% python3 -q
>>> import numpy as np
>>> from numpy import linalg as LA
>>> np.set_printoptions(suppress=True, linewidth=160)
>>> rnd = lambda a: np.round(a, 3) + 0
>>> mat = np.load("sample7.npy")
>>> print(rnd(mat))
[[-0.343  0.132  0.795 -0.122  0.024  0.308 -0.35  -0.013]
 [-0.229 -0.276 -0.031  0.055  0.191  0.251  0.234  0.845]
 [-0.143 -0.162  0.042 -0.476  0.206 -0.741 -0.306  0.2  ]
 [-0.143 -0.33  -0.315 -0.672  0.112  0.48  -0.023 -0.276]
 [-0.857  0.287 -0.284  0.094 -0.203 -0.124  0.152 -0.114]
 [ 0.029 -0.312  0.339 -0.246 -0.652 -0.162  0.525 -0.016]
 [ 0.114  0.138 -0.266 -0.099 -0.66   0.138 -0.565  0.337]
 [ 0.2    0.756  0.018 -0.473  0.087  0.044  0.333  0.208]]
>>> print(rnd(LA.det(mat)))
-1.0
>>> print(np.allclose(mat, mat.T))
False
>>> LA.determinant(mat)
Traceback (most recent call last):
  File "<python-input-8>", line 1, in <module>
    LA.determinant(mat)
    ^^^^^^^^^^^^^^
AttributeError: module 'numpy.linalg' has no attribute 'determinant'
>>> print(rnd(np.sort(np.abs(LA.eigvals(mat)))))
[1. 1. 1. 1. 1. 1. 1. 1.]
>>> A2 = np.array([[2, -3],
...     [-3, 1],
...     [0, 2],
...     [3, -1],
...     [-1, -1],
...     [3, 3],
...     [-3, -3],
...     [1, 3],
...     [-1, 3]])
>>> W2 = np.array([[2, 1, 0], [2, 0, 0]])
>>> feats = A2 @ W2
>>> print(feats)
[[ -2   2   0]
 [ -4  -3   0]
 [  4   0   0]
 [  4   3   0]
 [ -4  -1   0]
 [ 12   3   0]
 [-12  -3   0]
 [  8   1   0]
 [  4  -1   0]]
>>> x0 = np.array([-7, -7, -1, 9, 9, -1, 3, -4])
>>> print(rnd(np.einsum("ij,j->i", mat, x0)))
[ -1.508   2.847  -1.315  -0.859   4.331  -4.637 -11.513 -10.067]
>>> print(rnd(mat @ (2 * x0)))
[ -3.016   5.694  -2.63   -1.718   8.662  -9.274 -23.025 -20.135]
>>> print(rnd(mat @ x0))
[ -1.508   2.847  -1.315  -0.859   4.331  -4.637 -11.513 -10.067]
>>> print(rnd((mat * x0).sum(axis=1)))
[ -1.508   2.847  -1.315  -0.859   4.331  -4.637 -11.513 -10.067]
>>> print(np.sign((mat @ x0).round(6)))
[-1.  1. -1. -1.  1. -1. -1. -1.]
>>> print(rnd(mat @ np.ones(8)))
[ 0.43   1.04  -1.381 -1.167 -1.049 -0.495 -0.862  1.173]
>>> print(rnd(mat @ np.eye(8)[4]))
[ 0.024  0.191  0.206  0.112 -0.203 -0.652 -0.66   0.087]
>>> Uu, sig, VT = LA.svd(feats)
>>> print(np.argmax(sig[:-1] / (sig[1:] + 1e-6)) + 1)
2
>>> A2 = Uu[:, :2] @ np.diag(sig[:2]) @ VT[:2]
>>> print(rnd(LA.norm(feats - A2) / LA.norm(feats)))
0.0
>>> print(LA.matrix_rank(A2))
2
>>> print(rnd(np.abs(feats - A2).max()))
0.0
>>> print(rnd(LA.norm(feats - A2, 2)), sig[2])
0.0 0.0
>>> rank = LA.matrix_rank(feats)
>>> print(rank)
2
>>> ns = LA.svd(feats)[2][rank:].T
>>> print(ns @ ns.T)
[[0. 0. 0.]
 [0. 0. 0.]
 [0. 0. 1.]]
>>> print(ns[:, 0] / ns[np.abs(ns[:, 0]).round(6).argmax(), 0])
[0. 0. 1.]
>>> print([int(LA.matrix_rank(feats[:i])) for i in range(1, len(feats) + 1)])
[1, 2, 2, 2, 2, 2, 2, 2, 2]
>>> Uu, sig, VT = LA.svd(feats)
>>> vecs = VT[:(sig > 1e-8).sum()]
>>> rng = np.random.default_rng(541)
>>> x0 = feats[3] + 4 * feats[2] + rng.integers(2) * np.eye(3)[1]
>>> print(x0)
[20.  3.  0.]
>>> print(rnd(np.diag(vecs.T @ vecs)))
[1. 1. 0.]
>>> print(rnd(LA.norm(x0 - vecs.T @ vecs @ x0)))
0.0
>>> E = np.loadtxt("a.csv", delimiter=",")
>>> print(E)
[[ 9.  6. 12.  9. 12.  6.]
 [ 6. 13. 23. 12. 17. 13.]
 [12. 23. 41. 22. 31. 23.]
 [ 9. 12. 22. 13. 18. 12.]
 [12. 17. 31. 18. 25. 17.]
 [ 6. 13. 23. 12. 17. 13.]]
>>> Uu, sig, VT = LA.svd(E)
>>> print(np.argmax(sig[:-1] / (sig[1:] + 1e-6)) + 1)
2
>>> print(rnd(sig))
[107.01   6.99   0.     0.     0.     0.  ]
>>> A2 = Uu[:, :2] @ np.diag(sig[:2]) @ VT[:2]
>>> print(rnd(LA.norm(E - A2, 2)), rnd(sig[2]))
0.0 0.0
>>> print(LA.matrix_rank(E, rtol=0.05))
2
>>> A2 = E[0, 0] * E[1:] - np.outer(E[1:, 0], E[0])
>>> print(A2)
[[  0.  81. 135.  54.  81.  81.]
 [  0. 135. 225.  90. 135. 135.]
 [  0.  54.  90.  36.  54.  54.]
 [  0.  81. 135.  54.  81.  81.]
 [  0.  81. 135.  54.  81.  81.]]
>>> print(np.flatnonzero(~A2.round(6).any(axis=1)))
[]
>>> Uu, sig, VT = LA.svd(E)
>>> vecs = VT[:(sig > 1e-8).sum()]
>>> x0 = E[5] + 3 * E[1] + rng.integers(2) * np.eye(6)[5]
>>> print(x0)
[24. 52. 92. 48. 68. 53.]
>>> print(LA.matrix_rank(np.vstack([E, x0])))
3
>>> print(rnd(np.diag(vecs.T @ vecs)))
[0.674 0.195 0.463 0.182 0.291 0.195]
>>> print(rnd(vecs.T @ vecs))
[[ 0.674 -0.152 -0.104  0.273  0.297 -0.152]
 [-0.152  0.195  0.291  0.045  0.094  0.195]
 [-0.104  0.291  0.463  0.136  0.222  0.291]
 [ 0.273  0.045  0.136  0.182  0.227  0.045]
 [ 0.297  0.094  0.222  0.227  0.291  0.094]
 [-0.152  0.195  0.291  0.045  0.094  0.195]]
>>> print(np.allclose(E[:-1].T @ LA.lstsq(E[:-1].T, E[-1])[0], E[-1]))
True
>>> print(rnd(E @ LA.pinv(E) @ E))
[[ 9.  6. 12.  9. 12.  6.]
 [ 6. 13. 23. 12. 17. 13.]
 [12. 23. 41. 22. 31. 23.]
 [ 9. 12. 22. 13. 18. 12.]
 [12. 17. 31. 18. 25. 17.]
 [ 6. 13. 23. 12. 17. 13.]]
>>> print(np.unique(E.round(6), axis=0).shape)
(5, 6)
>>> u = np.array([-4, 3, -4, 1, -4, -1, -3])
>>> J = np.array([np.roll(u, i) for i in range(7)])
>>> print(J)
[[-4  3 -4  1 -4 -1 -3]
 [-3 -4  3 -4  1 -4 -1]
 [-1 -3 -4  3 -4  1 -4]
 [-4 -1 -3 -4  3 -4  1]
 [ 1 -4 -1 -3 -4  3 -4]
 [-4  1 -4 -1 -3 -4  3]
 [ 3 -4  1 -4 -1 -3 -4]]
>>> x0 = np.array([-2, -1, -1, -2, -1, 2, 2])
>>> h1 = np.maximum(J @ x0, 0)
>>> print(h1)
[ 3  4  1 11 11 14  0]
>>> print(np.flatnonzero(h1 > 1e-9))
[0 1 2 3 4 5]
>>> print(J.T @ h1)
[-114  -51 -104 -101  -65  -85   -8]
>>> lab = rng.permutation(7)
>>> print(lab)
[1 4 0 3 2 5 6]
>>> A2 = J[lab][:, lab]
>>> print(rnd(LA.det(A2)), rnd(LA.det(J[lab])))
-318372.0 318372.0
>>> print(np.trace(A2))
-28
>>> lab = rng.permutation(7)
>>> A2 = J[:, lab] * rng.choice([-1, 1], 7)
>>> print(A2)
[[-4 -1  1  4  3 -3 -4]
 [-3 -4 -4 -1 -4 -1  3]
 [-1  1  3  4 -3 -4 -4]
 [-4 -4 -4 -3 -1  1 -3]
 [ 1  3 -3  4 -4 -4 -1]
 [-4 -4 -1  3  1  3 -4]
 [ 3 -3 -4  1 -4 -4  1]]
>>> Uu, _, VT = LA.svd(J.T @ A2)
>>> print(rnd(Uu @ VT))
[[ 1.  0.  0.  0.  0.  0.  0.]
 [ 0.  0.  0.  0.  1.  0.  0.]
 [ 0.  0.  0.  0.  0.  0.  1.]
 [ 0.  0.  1.  0.  0.  0.  0.]
 [ 0.  0.  0. -1.  0.  0.  0.]
 [ 0.  1.  0.  0.  0.  0.  0.]
 [ 0.  0.  0.  0.  0.  1.  0.]]
>>> print(lab)
[0 5 3 4 1 6 2]
>>> x0 = np.array([-2, 0, 2, 0, 0, -1, 1])
>>> y = A2 @ x0
>>> print(y)
[ 9  2  8 -4 -5 -1 -9]
>>> print(rnd(LA.solve(A2, y)))
[-2.  0.  2.  0.  0. -1.  1.]
>>> print(rnd(LA.solve(A2.T, A2[0])))
[1. 0. 0. 0. 0. 0. 0.]
>>> print(rnd(LA.solve(A2, y + A2[:, 0])))
[-1.  0.  2.  0.  0. -1.  1.]
>>> print(rnd(LA.solve(A2, A2[:, 4])))
[0. 0. 0. 0. 1. 0. 0.]
>>> print(rnd(LA.solve(A2, 3 * y)))
[-6.  0.  6.  0.  0. -3.  3.]
>>> theta = np.radians(60)
>>> R = np.eye(7)
>>> R[5, 5] = R[2, 2] = np.cos(theta)
>>> R[5, 2], R[2, 5] = -np.sin(theta), np.sin(theta)
>>> print(rnd(R))
[[ 1.     0.     0.     0.     0.     0.     0.   ]
 [ 0.     1.     0.     0.     0.     0.     0.   ]
 [ 0.     0.     0.5    0.     0.     0.866  0.   ]
 [ 0.     0.     0.     1.     0.     0.     0.   ]
 [ 0.     0.     0.     0.     1.     0.     0.   ]
 [ 0.     0.    -0.866  0.     0.     0.5    0.   ]
 [ 0.     0.     0.     0.     0.     0.     1.   ]]
>>> A2 = J @ R.T
>>> print(rnd(A2))
[[-4.     3.    -2.866  1.    -4.     2.964 -3.   ]
 [-3.    -4.    -1.964 -4.     1.    -4.598 -1.   ]
 [-1.    -3.    -1.134  3.    -4.     3.964 -4.   ]
 [-4.    -1.    -4.964 -4.     3.     0.598  1.   ]
 [ 1.    -4.     2.098 -3.    -4.     2.366 -4.   ]
 [-4.     1.    -5.464 -1.    -3.     1.464  3.   ]
 [ 3.    -4.    -2.098 -4.    -1.    -2.366 -4.   ]]
>>> print(rnd(np.abs(A2 - J).max(axis=0)))
[0.    0.    4.964 0.    0.    5.464 0.   ]
>>> m1 = np.loadtxt("w.csv", delimiter=",")
>>> print(m1)
[[-1.231 -1.061  1.715  1.77  -1.296  0.377]
 [-0.906 -1.808 -0.584  2.292 -0.996 -0.228]
 [ 1.426 -1.603 -0.896  0.416 -1.487  0.573]
 [-0.669 -0.325  0.11  -0.094 -0.075  0.033]
 [-0.687 -0.261 -0.969 -1.263 -0.142 -0.261]
 [-1.28   2.263 -0.345 -0.113 -1.397 -3.936]
 [-0.724 -0.315  1.923  1.428 -1.728  0.483]
 [-2.413  0.009 -0.659  0.112  1.856 -1.161]
 [ 0.493  0.179  0.691 -1.283  1.107  2.091]
 [ 0.282  0.254  0.513  2.102  0.038  1.048]
 [-0.796  1.869  0.075 -1.83  -1.092 -1.385]
 [ 0.226  0.058 -1.308 -1.134 -0.66  -2.102]
 [ 1.587 -1.492 -0.929 -2.716  1.623  2.195]
 [-2.727  0.359  0.928  0.965  3.048 -2.382]
 [ 1.231 -1.189 -0.706 -0.824  0.492  1.976]
 [ 1.913 -0.39  -1.333  0.444  0.65   0.026]
 [-1.768 -0.522  0.548  3.829 -1.205 -0.918]
 [ 0.156  2.859  0.276 -0.33  -2.542 -2.157]
 [ 1.486 -1.691  0.051  1.448  1.559  0.785]
 [-0.859 -0.239  0.912  1.193  1.18  -1.437]
 [-0.692  0.944  1.001  1.117  0.099 -1.031]
 [ 0.917  3.318 -0.66  -2.813  0.68  -0.994]
 [-2.477  3.76  -0.446 -2.525 -1.219 -3.449]
 [ 0.573  0.907 -2.469 -3.83   2.127  0.085]
 [-0.346  0.469 -0.002  0.471  0.63  -1.376]
 [ 0.94  -1.122 -1.165 -0.345  1.31  -0.082]
 [-1.668  2.346 -0.132 -4.812  2.519 -1.441]
 [ 0.381 -1.377  3.204  4.189 -5.123  2.94 ]
 [ 1.889 -2.767  0.118  2.03   1.354  2.394]]
>>> dist = LA.norm(m1[:, None] - m1[None], axis=-1)
>>> print(dist.shape)
(29, 29)
>>> print(np.flatnonzero(dist[5] < dist.mean() / 2))
[5]
>>> print(LA.matrix_rank(dist ** 2))
8
>>> W2 = m1[[9, 14]].astype(float)
>>> for _ in range(6):
...     lab = LA.norm(m1[:, None] - W2, axis=-1).argmin(axis=1)
...     W2 = np.array([m1[lab == j].mean(axis=0) for j in range(2)])
... 
>>> print(lab)
[0 0 1 0 1 0 0 0 1 0 0 1 1 0 1 1 0 0 1 0 0 1 0 1 0 1 1 0 1]
>>> print(np.bincount(lab))
[16 13]
>>> print(rnd(W2))
[[-1.004  0.446  0.573  0.911 -0.614 -0.911]
 [ 0.794 -0.285 -0.747 -1.129  0.856  0.403]]
>>> print(np.abs(W2[1] - W2[0]).argmax())
3
>>> cen = m1 - m1.mean(axis=0)
>>> vecs = LA.svd(cen)[2][:5]
>>> A2 = cen - cen @ vecs.T @ vecs
>>> print(rnd((cen @ vecs.T).std(axis=0)))
[2.7   2.122 1.44  0.986 0.737]
>>> print(rnd(np.diag(vecs.T @ vecs)))
[0.893 0.789 0.652 0.908 1.    0.759]
>>> print(rnd(LA.norm(A2) / LA.norm(cen)))
0.102
>>> print(LA.norm(A2, axis=1).round(6).argmax())
9
>>> blk = np.stack([m1, -2 * m1, m1[::-1]])
>>> print(LA.matrix_rank(blk.reshape(3, -1)))
2
>>> A2 = np.array([[-4, -2, 4, 4, -5, 4],
...     [4, 0, 0, -3, 5, -4],
...     [-3, 4, -1, -1, -5, -3],
...     [2, 0, 2, 1, -5, 4],
...     [-5, 3, 4, 3, 3, 5],
...     [3, 3, 2, -4, -4, 1]])
>>> F = A2 - A2.T
>>> print(F)
[[ 0 -6  7  2  0  1]
 [ 6  0 -4 -3  2 -7]
 [-7  4  0 -3 -9 -5]
 [-2  3  3  0 -8  8]
 [ 0 -2  9  8  0  9]
 [-1  7  5 -8 -9  0]]
>>> x0 = np.array([1, -2, -3, -1, -2, -2])
>>> y = F @ x0
>>> print(y)
[-13  31  16 -17 -49  -4]
>>> print(rnd(LA.solve(F, -3 * y)))
[-3.  6.  9.  3.  6.  6.]
>>> print(rnd(LA.solve(F, F[:, 4])))
[0. 0. 0. 0. 1. 0.]
